$ ipython --no-banner

In [1]: import numpy as np

In [2]: np.set_printoptions(precision=2, suppress=True, linewidth=200)

In [3]: K = np.loadtxt("dump.csv", delimiter=",")

In [4]: K
Out[4]: 
array([[-0.5 , -0.6 , -0.4 ,  1.1 ,  0.3 ,  0.4 , -0.7 , -0.6 ,  1.1 ],
       [-1.14,  1.18,  1.63,  0.23, -0.02,  0.98,  1.77, -1.07, -0.46],
       [ 0.9 , -0.2 , -1.5 ,  1.5 , -1.9 ,  1.  ,  0.9 ,  0.6 , -0.4 ],
       [-1.2 ,  1.2 ,  1.2 ,  0.3 , -0.4 ,  0.9 ,  2.1 , -0.6 ,  0.3 ],
       [ 1.5 , -0.6 ,  0.2 ,  0.9 ,  2.1 , -0.8 , -1.3 ,  0.5 ,  0.5 ]])

In [5]: C2 = K.T @ K

In [6]: np.linalg.matrix_rank(C2)
Out[6]: np.int64(5)

In [7]: u, r1 = K[0], K[2]

In [8]: round(float(u @ r1), 2)
Out[8]: 0.32

In [9]: round(u @ u, 2)
Out[9]: np.float64(4.29)

In [10]: p = (u @ r1) / (u @ u) * u

In [11]: np.linalg.matrix_rank(np.outer(u, r1))
Out[11]: np.int64(1)

In [12]: np.linalg.matrix_rank(K)
Out[12]: np.int64(5)

In [13]: K.shape
Out[13]: (5, 9)

In [14]: K.mean(axis=0)
Out[14]: array([-0.09,  0.2 ,  0.23,  0.81,  0.02,  0.5 ,  0.55, -0.23,  0.21])

In [15]: np.abs(K).max()
Out[15]: np.float64(2.1)

In [16]: K.sum(axis=0)
Out[16]: array([-0.44,  0.98,  1.13,  4.03,  0.08,  2.48,  2.77, -1.17,  1.04])

In [17]: round(float(np.linalg.norm(K)), 2)
Out[17]: 6.88

In [18]: x0 = np.array([-7, -5, 4, -7, -4, 1, -2, 3, -9])

In [19]: K @ np.eye(9)[4]
Out[19]: array([ 0.3 , -0.02, -1.9 , -0.4 ,  2.1 ])

In [20]: np.einsum("ij,j->i", K, x0)
Out[20]: array([-13.9 ,   5.44,  -9.6 ,  -1.1 , -22.6 ])

In [21]: K @ x0
Out[21]: array([-13.9 ,   5.44,  -9.6 ,  -1.1 , -22.6 ])

In [22]: A2 = K / np.linalg.norm(K, axis=1, keepdims=True)

In [23]: C2 = A2 @ A2.T

In [24]: C2[1]
Out[24]: array([-0.18,  1.  , -0.11,  0.94, -0.54])

In [25]: (np.abs(C2) > 0.9).astype(int)
Out[25]: 
array([[1, 0, 0, 0, 0],
       [0, 1, 0, 1, 0],
       [0, 0, 1, 0, 0],
       [0, 1, 0, 1, 0],
       [0, 0, 0, 0, 1]])

In [26]: (C2 - 2 * np.eye(5)).round(6).argmax(axis=1)
Out[26]: array([4, 3, 0, 1, 0])

In [27]: round(np.degrees(np.arccos(np.clip(C2[1, 4], -1, 1))), 2)
Out[27]: np.float64(122.42)

In [28]: C2
Out[28]: 
array([[ 1.  , -0.18,  0.05, -0.12,  0.29],
       [-0.18,  1.  , -0.11,  0.94, -0.54],
       [ 0.05, -0.11,  1.  ,  0.04, -0.3 ],
       [-0.12,  0.94,  0.04,  1.  , -0.62],
       [ 0.29, -0.54, -0.3 , -0.62,  1.  ]])

In [29]: M = np.loadtxt("layer8.csv", delimiter=",")

In [30]: M
Out[30]: 
array([[  3.52,  -0.09,  -0.23, -17.7 ,   0.14,   0.14,   0.02,   0.35],
       [ -3.43,   0.04,  -2.74,  12.16,  -1.58,  -0.04,  -0.09,   0.  ],
       [ -2.57,  -0.05,   1.64,   3.7 ,  -2.06,  -0.43,  -0.6 ,  -0.14],
       [ -3.98,   0.1 ,   0.09,  14.92,   0.  ,  -0.1 ,  -1.27,   0.14],
       [ -1.6 ,   0.11, -11.97,  -7.86,  -0.52,   0.12,  -0.42,  -0.22],
       [ -3.05,   0.  ,   2.02,   1.89,  -0.72,  -0.13,   1.13,  -0.08],
       [  0.8 ,   0.01,   0.26,  13.07,   0.92,   0.  ,  -0.29,  -0.26],
       [ -1.34,  -0.1 ,   4.09,  13.47,   1.29,  -0.19,   0.09,  -0.39],
       [  0.04,  -0.05,   2.27,   1.15,  -1.3 ,  -0.31,  -0.13,  -0.18],
       [  2.59,  -0.02,  -5.5 ,   7.26,  -3.35,   0.11,   0.15,  -0.04],
       [ -1.03,  -0.1 ,  12.37,  24.07,   1.13,  -0.18,   0.07,   0.16],
       [  6.08,   0.12,   0.47,  -7.8 ,  -0.2 ,  -0.9 ,  -0.07,  -0.08],
       [  2.73,   0.01,   3.78, -17.42,   1.02,  -0.29,  -0.47,   0.04],
       [ -1.75,  -0.03,   2.76,  -4.95,  -0.42,   0.19,  -0.66,   0.07],
       [ -1.4 ,   0.01,   1.61,  -9.22,  -1.08,   0.05,  -0.3 ,   0.12],
       [  1.27,  -0.06,  -1.51,   6.09,  -1.96,   0.4 ,   0.6 ,   0.09],
       [  1.3 ,  -0.1 ,  -9.01,   3.16,   0.1 ,  -0.14,  -0.36,   0.21],
       [ -0.36,   0.05,   4.57,   5.31,   0.61,  -0.19,   1.33,  -0.15],
       [  1.1 ,   0.07,   1.58,   4.72,   2.45,   0.23,   0.57,  -0.25],
       [  0.75,   0.02,   1.37,  -6.33,  -1.55,  -0.15,  -0.71,  -0.2 ],
       [  3.34,  -0.05,  -2.92,  -4.17,  -2.99,  -0.29,   0.46,   0.05],
       [ -1.06,   0.03,   2.19,  -6.04,  -1.26,   0.26,   0.93,  -0.02],
       [ -1.59,  -0.04,  -7.28,  -6.51,  -0.97,   0.15,  -0.67,   0.06],
       [  2.11,  -0.05,   4.33,  10.58,   0.11,   0.47,  -0.47,  -0.02],
       [  1.29,   0.01,   6.45, -14.67,   0.02,  -0.12,  -0.06,  -0.16],
       [ -0.07,   0.1 ,   2.6 ,  -2.13,   1.39,  -0.18,  -0.41,   0.15],
       [  1.86,  -0.01,  -5.64, -12.69,  -0.89,   0.16,  -0.65,   0.11],
       [ -2.57,   0.02,  -2.61,   5.89,  -0.21,  -0.03,  -0.07,  -0.08],
       [ -3.09,   0.15,   3.98,  -9.18,  -1.36,   0.21,   0.7 ,  -0.17],
       [  1.83,   0.06,  -2.85,  -0.56,   1.42,  -0.2 ,   0.81,  -0.01],
       [  4.19,  -0.16,  -0.83,  -6.01,   3.01,   0.09,   0.13,   0.26],
       [ -2.79,   0.02,  -2.08, -16.03,  -0.1 ,   0.22,   0.25,   0.09],
       [ -2.16,   0.17,  -5.44,  -4.56,  -2.79,  -0.22,  -0.58,   0.02],
       [ -1.94,   0.1 ,  -5.93,  19.67,  -0.03,   0.36,   0.5 ,   0.07],
       [ -2.76,   0.18,   1.07, -11.55,  -0.32,  -0.26,  -0.47,   0.18],
       [  3.21,   0.  ,  -5.23,   1.3 ,   0.27,  -0.03,  -1.33,   0.14]])

In [31]: A2 = np.c_[M[:, :1] @ np.array([[1]]), np.array([2, 2, -2, 2, 2, 1, 2, 2, 1, 1, -1, 1, -2, 2, 0, -1, 2, 2, -2, 1, -2, 1, 2, -2, -2, 0, -1, 2, -2, 0, -2, 2, 1, -1, 1, 2])]

In [32]: A2
Out[32]: 
array([[ 3.52,  2.  ],
       [-3.43,  2.  ],
       [-2.57, -2.  ],
       [-3.98,  2.  ],
       [-1.6 ,  2.  ],
       [-3.05,  1.  ],
       [ 0.8 ,  2.  ],
       [-1.34,  2.  ],
       [ 0.04,  1.  ],
       [ 2.59,  1.  ],
       [-1.03, -1.  ],
       [ 6.08,  1.  ],
       [ 2.73, -2.  ],
       [-1.75,  2.  ],
       [-1.4 ,  0.  ],
       [ 1.27, -1.  ],
       [ 1.3 ,  2.  ],
       [-0.36,  2.  ],
       [ 1.1 , -2.  ],
       [ 0.75,  1.  ],
       [ 3.34, -2.  ],
       [-1.06,  1.  ],
       [-1.59,  2.  ],
       [ 2.11, -2.  ],
       [ 1.29, -2.  ],
       [-0.07,  0.  ],
       [ 1.86, -1.  ],
       [-2.57,  2.  ],
       [-3.09, -2.  ],
       [ 1.83,  0.  ],
       [ 4.19, -2.  ],
       [-2.79,  2.  ],
       [-2.16,  1.  ],
       [-1.94, -1.  ],
       [-2.76,  1.  ],
       [ 3.21,  2.  ]])

In [33]: np.round(np.linalg.norm(A2 - M @ np.linalg.lstsq(M, A2)[0], axis=0), 2) + 0
Out[33]: array([0. , 8.3])

In [34]: np.linalg.matrix_rank(np.c_[M, A2])
Out[34]: np.int64(9)
